% python3 -q
>>> import numpy as np
>>> np.set_printoptions(precision=2, suppress=True, linewidth=140, sign=" ")
>>> W0 = np.loadtxt("run2.csv", delimiter=",")
>>> W0
array([[ 0.8, -1.3,  1.8,  0.8],
       [ 0.7, -1.8, -2.1, -0.4],
       [-7. , -2. , 25. , -8. ],
       [-0.8,  0. ,  0.7,  0.3],
       [ 0.3,  1.6, -0.8, -1. ],
       [-0.4, -0.7, -0.5,  0.5],
       [-0.1,  1.6,  1.6,  1.2],
       [-0.7,  1. ,  1.2, -1.2],
       [ 0.3,  0. ,  0. ,  0.4],
       [ 2. ,  1.9,  0.5,  0.1]])
>>> x0 = np.array([-3, -2, -1, 1])
>>> y = W0 @ x0
>>> beta, lr = np.zeros(4), 1 / np.linalg.norm(W0, 2) ** 2
>>> for i in range(300):
...     beta -= lr * W0.T @ (W0 @ beta - y)
...     if i % 50 == 0: print(i, round(np.linalg.norm(W0 @ beta - y), 2))
... 
0 12.5
50 5.6
100 3.31
150 2.26
200 1.61
250 1.16
>>> beta
array([-2.68, -2.07, -0.97,  0.82])
>>> P = W0 @ np.linalg.solve(W0.T @ W0, W0.T)
>>> np.round(P @ W0[:, 1], 2) + 0
array([-1.3, -1.8, -2. ,  0. ,  1.6, -0.7,  1.6,  1. ,  0. ,  1.9])
>>> np.allclose(P @ P, P)
True
>>> U, sigma, Vt = np.linalg.svd(W0, full_matrices=False)
>>> print(np.abs(Vt[0]))
[ 0.26  0.07  0.92  0.29]
>>> np.cumsum(sigma ** 2) / np.sum(sigma ** 2)
array([ 0.96,  0.98,  0.99,  1.  ])
>>> sigma / sigma[0]
array([ 1.  ,  0.15,  0.11,  0.08])
>>> D = np.linalg.norm(W0[:, None] - W0[None], axis=-1)
>>> D[:5, :5]
array([[  0.  ,   4.11,  26.02,   2.39,   4.32],
       [  4.11,   0.  ,  29.18,   3.72,   3.71],
       [ 26.02,  29.18,   0.  ,  26.49,  27.94],
       [  2.39,   3.72,  26.49,   0.  ,   2.78],
       [  4.32,   3.71,  27.94,   2.78,   0.  ]])
>>> D.mean(axis=1).argmax()
np.int64(2)
>>> np.unravel_index(D.round(6).argmax(), D.shape)
(np.int64(1), np.int64(2))
>>> Xs = (W0 - W0.mean(axis=0)) / W0.std(axis=0)
>>> Xs.std(axis=0)
array([ 1.,  1.,  1.,  1.])
>>> beta = np.linalg.lstsq(np.delete(Xs, 1, axis=1), Xs[:, 1])[0]
>>> np.abs(beta).argmax()
np.int64(0)
>>> arr = np.loadtxt("case12.csv", delimiter=",")
>>> arr
array([[  5.,   6.,   7.],
       [  8.,   9.,  10.],
       [ 11.,  12.,  13.]])
>>> M2 = arr[0, 0] * arr[1:] - np.outer(arr[1:, 0], arr[0])
>>> print(M2)
[[  0.  -3.  -6.]
 [  0.  -6. -12.]]
>>> print(np.flatnonzero(~M2.round(6).any(axis=1)))
[]
>>> np.unique(arr.round(6), axis=0).shape
(3, 3)
>>> arr @ np.linalg.pinv(arr) @ arr
array([[  5.,   6.,   7.],
       [  8.,   9.,  10.],
       [ 11.,  12.,  13.]])
>>> print(np.linalg.lstsq(arr[:-1].T, arr[-1])[2])
2
>>> rng = np.random.default_rng(272681)
>>> idx = rng.permutation(3)
>>> idx
array([ 1,  0,  2])
>>> M2 = arr[idx][:, idx]
>>> np.round(np.sort(np.abs(np.linalg.eigvals(M2))), 2) + 0
array([  0.  ,   0.65,  27.65])
>>> np.allclose(M2, arr)
False
>>> print(M2)
[[  9.   8.  10.]
 [  6.   5.   7.]
 [ 12.  11.  13.]]
>>> np.trace(M2)
np.float64(27.0)
>>> arr - arr[0]
array([[ 0.,  0.,  0.],
       [ 3.,  3.,  3.],
       [ 6.,  6.,  6.]])
>>> np.linalg.rank(arr)
Traceback (most recent call last):
  File "<python-input-41>", line 1, in <module>
    np.linalg.rank(arr)
    ^^^^^^^^^^^^^^
AttributeError: module 'numpy.linalg' has no attribute 'rank'
>>> print(arr.sum(axis=0))
[ 24.  27.  30.]
>>> np.abs(arr).max()
np.float64(13.0)
>>> M = np.loadtxt("block4.csv", delimiter=",")
>>> M
array([[ 0.04, -0.07, -0.18,  0.08],
       [-0.07,  0.11,  0.28, -0.13],
       [-0.18,  0.28,  0.7 , -0.32],
       [ 0.08, -0.13, -0.32,  0.14]])
>>> M2 = np.array([[3, 0, 9], [8, 6, 8]])
>>> basis = np.kron(M2, M)
>>> basis.shape
(8, 12)
>>> print(np.round(np.linalg.norm(basis, 2), 2), np.round(np.linalg.norm(M2, 2) * np.linalg.norm(M, 2), 2))
15.16 15.16
>>> np.linalg.matrix_rank(basis)
np.int64(2)
>>> def softmax(z):
...     e = np.exp(z - z.max(axis=-1, keepdims=True))
...     return e / e.sum(axis=-1, keepdims=True)
... 
>>> softmax(M[3])
array([ 0.28,  0.23,  0.19,  0.3 ])
>>> scores = M @ M.T / np.sqrt(4)
>>> softmax(scores)
array([[ 0.26,  0.24,  0.23,  0.26],
       [ 0.23,  0.26,  0.28,  0.23],
       [ 0.21,  0.27,  0.33,  0.2 ],
       [ 0.27,  0.24,  0.22,  0.27]])
>>> softmax(scores + np.triu(np.full(scores.shape, -np.inf), 1))
array([[ 1.  ,  0.  ,  0.  ,  0.  ],
       [ 0.48,  0.52,  0.  ,  0.  ],
       [ 0.26,  0.33,  0.41,  0.  ],
       [ 0.27,  0.24,  0.22,  0.27]])
>>> softmax(scores)[3] @ M
array([-0.02,  0.03,  0.09, -0.04])
>>> w, evecs = np.linalg.eigh(M)
>>> x0 = np.array([9, 0, 5, 4])
>>> print(evecs * np.maximum(w, 0) @ evecs.T)
[[ 0.04 -0.07 -0.18  0.08]
 [-0.07  0.11  0.28 -0.13]
 [-0.18  0.28  0.7  -0.32]
 [ 0.08 -0.13 -0.32  0.14]]
>>> round(x0 @ M @ x0, 2)
np.float64(0.63)
>>> round(x0 @ M @ x0 / (x0 @ x0), 2), round(w[0], 2), round(w[-1], 2)
(np.float64(0.01), np.float64(-0.0), np.float64(1.0))
>>> X = np.loadtxt("a.csv", delimiter=",")
>>> print(X)
[[ 1.  1.  1.  1.  1.  1.  1.  1.]
 [ 1. -1. -1.  1.  1. -1. -1.  1.]
 [ 1.  1. -1. -1.  1.  1. -1. -1.]
 [ 1. -1.  1. -1.  1. -1.  1. -1.]
 [ 1. -1.  1. -1. -1.  1. -1.  1.]]
>>> x0 = np.array([1, -3, 0, 2, 2, -2, -1, 0])
>>> print(np.sign((X @ x0).round(6)))
[-1.  1. -1.  1. -1.]
>>> X @ np.eye(8)[1]
array([ 1., -1.,  1., -1., -1.])
>>> x0 @ X
Traceback (most recent call last):
  File "<python-input-67>", line 1, in <module>
    x0 @ X
    ~~~^~~
ValueError: matmul: Input operand 1 has a mismatch in its core dimension 0, with gufunc signature (n?,k),(k,m?)->(n?,m?) (size 5 is different from 8)
